$ python -q
>>> import numpy as np
>>> from numpy import linalg as LA
>>> np.set_printoptions(precision=2, suppress=True, linewidth=120, legacy="1.25")
>>> M = np.load("block13.npy")
>>> print(M)
[[2. 2. 0. 0. 0. 0. 0. 0. 0. 0.]
 [2. 3. 2. 0. 0. 0. 0. 0. 0. 0.]
 [0. 2. 1. 2. 0. 0. 0. 0. 0. 0.]
 [0. 0. 2. 3. 2. 0. 0. 0. 0. 0.]
 [0. 0. 0. 2. 3. 2. 0. 0. 0. 0.]
 [0. 0. 0. 0. 2. 3. 2. 0. 0. 0.]
 [0. 0. 0. 0. 0. 2. 2. 2. 0. 0.]
 [0. 0. 0. 0. 0. 0. 2. 1. 2. 0.]
 [0. 0. 0. 0. 0. 0. 0. 2. 3. 2.]
 [0. 0. 0. 0. 0. 0. 0. 0. 2. 2.]]
>>> ev, evecs = LA.eigh(M)
>>> vec = np.array([-2, -1, -3, 4, -5, -4, -2, -4, 1, -3])
>>> print(LA.eigvalsh(M[1:, 1:]))
[-1.69 -1.22  0.08  1.07  2.37  3.72  4.79  5.47  6.41]
>>> print(np.abs(M).sum(axis=1).max(), round(np.abs(ev).max(), 2))
7.0 6.44
>>> Q, evecs = LA.qr(M[:, :7])[0], LA.qr(M[:, 7:])[0]
>>> sig = LA.svd(Q.T @ evecs, compute_uv=False)
>>> print((sig > 0.9).sum())
1
>>> print(np.round(LA.norm(Q @ Q.T - evecs @ evecs.T, 2), 2))
1.0
>>> print(np.degrees(np.arccos(sig.clip(0, 1))))
[ 2.32 38.79 90.  ]
>>> print(sig.round(2) + 0)
[1.   0.78 0.  ]
>>> t = np.radians(152)
>>> Rm = np.eye(10)
>>> Rm[8, 8] = Rm[2, 2] = np.cos(t)
>>> Rm[8, 2], Rm[2, 8] = -np.sin(t), np.sin(t)
>>> print(Rm)
[[ 1.    0.    0.    0.    0.    0.    0.    0.    0.    0.  ]
 [ 0.    1.    0.    0.    0.    0.    0.    0.    0.    0.  ]
 [ 0.    0.   -0.88  0.    0.    0.    0.    0.    0.47  0.  ]
 [ 0.    0.    0.    1.    0.    0.    0.    0.    0.    0.  ]
 [ 0.    0.    0.    0.    1.    0.    0.    0.    0.    0.  ]
 [ 0.    0.    0.    0.    0.    1.    0.    0.    0.    0.  ]
 [ 0.    0.    0.    0.    0.    0.    1.    0.    0.    0.  ]
 [ 0.    0.    0.    0.    0.    0.    0.    1.    0.    0.  ]
 [ 0.    0.   -0.47  0.    0.    0.    0.    0.   -0.88  0.  ]
 [ 0.    0.    0.    0.    0.    0.    0.    0.    0.    1.  ]]
>>> B = M @ Rm.T
>>> print(np.allclose(M @ M.T, B @ B.T))
True
>>> rng = np.random.default_rng(36133)
>>> m1 = (rng.random((11, 11)) < 0.3) + np.eye(11)
>>> m1 /= m1.sum(axis=1, keepdims=True)
>>> print(m1)
[[1.   0.   0.   0.   0.   0.   0.   0.   0.   0.   0.  ]
 [0.   0.2  0.   0.2  0.2  0.2  0.   0.   0.2  0.   0.  ]
 [0.   0.   0.33 0.   0.   0.33 0.   0.   0.   0.33 0.  ]
 [0.17 0.17 0.17 0.17 0.17 0.   0.   0.   0.   0.   0.17]
 [0.   0.   0.17 0.17 0.17 0.   0.   0.17 0.17 0.17 0.  ]
 [0.25 0.   0.   0.   0.   0.25 0.   0.25 0.   0.25 0.  ]
 [0.14 0.   0.14 0.14 0.   0.   0.29 0.   0.14 0.   0.14]
 [0.   0.   0.2  0.   0.2  0.   0.   0.2  0.2  0.   0.2 ]
 [0.   0.   0.   0.33 0.33 0.   0.   0.   0.33 0.   0.  ]
 [0.   0.17 0.   0.   0.17 0.17 0.17 0.   0.17 0.17 0.  ]
 [0.   0.   0.   0.   0.   0.   0.   0.5  0.   0.   0.5 ]]
>>> B = m1 / np.sqrt((m1 ** 2).mean(axis=1, keepdims=True))
>>> print(B[1])
[0.   1.48 0.   1.48 1.48 1.48 0.   0.   1.48 0.   0.  ]
>>> print(LA.norm(B, axis=1))
[3.32 3.32 3.32 3.32 3.32 3.32 3.32 3.32 3.32 3.32 3.32]
>>> print(m1 - m1.mean(axis=1, keepdims=True))
[[ 0.91 -0.09 -0.09 -0.09 -0.09 -0.09 -0.09 -0.09 -0.09 -0.09 -0.09]
 [-0.09  0.11 -0.09  0.11  0.11  0.11 -0.09 -0.09  0.11 -0.09 -0.09]
 [-0.09 -0.09  0.24 -0.09 -0.09  0.24 -0.09 -0.09 -0.09  0.24 -0.09]
 [ 0.08  0.08  0.08  0.08  0.08 -0.09 -0.09 -0.09 -0.09 -0.09  0.08]
 [-0.09 -0.09  0.08  0.08  0.08 -0.09 -0.09  0.08  0.08  0.08 -0.09]
 [ 0.16 -0.09 -0.09 -0.09 -0.09  0.16 -0.09  0.16 -0.09  0.16 -0.09]
 [ 0.05 -0.09  0.05  0.05 -0.09 -0.09  0.19 -0.09  0.05 -0.09  0.05]
 [-0.09 -0.09  0.11 -0.09  0.11 -0.09 -0.09  0.11  0.11 -0.09  0.11]
 [-0.09 -0.09 -0.09  0.24  0.24 -0.09 -0.09 -0.09  0.24 -0.09 -0.09]
 [-0.09  0.08 -0.09 -0.09  0.08  0.08  0.08 -0.09  0.08  0.08 -0.09]
 [-0.09 -0.09 -0.09 -0.09 -0.09 -0.09 -0.09  0.41 -0.09 -0.09  0.41]]
>>> print(LA.matrix_rank(m1 - m1.mean(axis=1, keepdims=True)))
10
>>> r0 = np.array([-1, -3, -1])
>>> print(np.correlate(m1[10], m1[0], "full"))
[0.  0.  0.  0.  0.  0.  0.  0.  0.  0.  0.  0.  0.  0.  0.  0.  0.  0.5 0.  0.  0.5]
>>> print(np.array([np.convolve(row, r0, "same") for row in m1]))
[[-3.   -1.    0.    0.    0.    0.    0.    0.    0.    0.    0.  ]
 [-0.2  -0.6  -0.4  -0.8  -1.   -0.8  -0.2  -0.2  -0.6  -0.2   0.  ]
 [ 0.   -0.33 -1.   -0.33 -0.33 -1.   -0.33  0.   -0.33 -1.   -0.33]
 [-0.67 -0.83 -0.83 -0.83 -0.67 -0.17  0.    0.    0.   -0.17 -0.5 ]
 [ 0.   -0.17 -0.67 -0.83 -0.67 -0.17 -0.17 -0.67 -0.83 -0.67 -0.17]
 [-0.75 -0.25  0.    0.   -0.25 -0.75 -0.5  -0.75 -0.5  -0.75 -0.25]
 [-0.43 -0.29 -0.57 -0.57 -0.14 -0.29 -0.86 -0.43 -0.43 -0.29 -0.43]
 [ 0.   -0.2  -0.6  -0.4  -0.6  -0.2  -0.2  -0.8  -0.8  -0.4  -0.6 ]
 [ 0.    0.   -0.33 -1.33 -1.33 -0.33  0.   -0.33 -1.   -0.33  0.  ]
 [-0.17 -0.5  -0.17 -0.17 -0.67 -0.83 -0.67 -0.33 -0.67 -0.67 -0.17]
 [ 0.    0.    0.    0.    0.    0.   -0.5  -1.5  -0.5  -0.5  -1.5 ]]
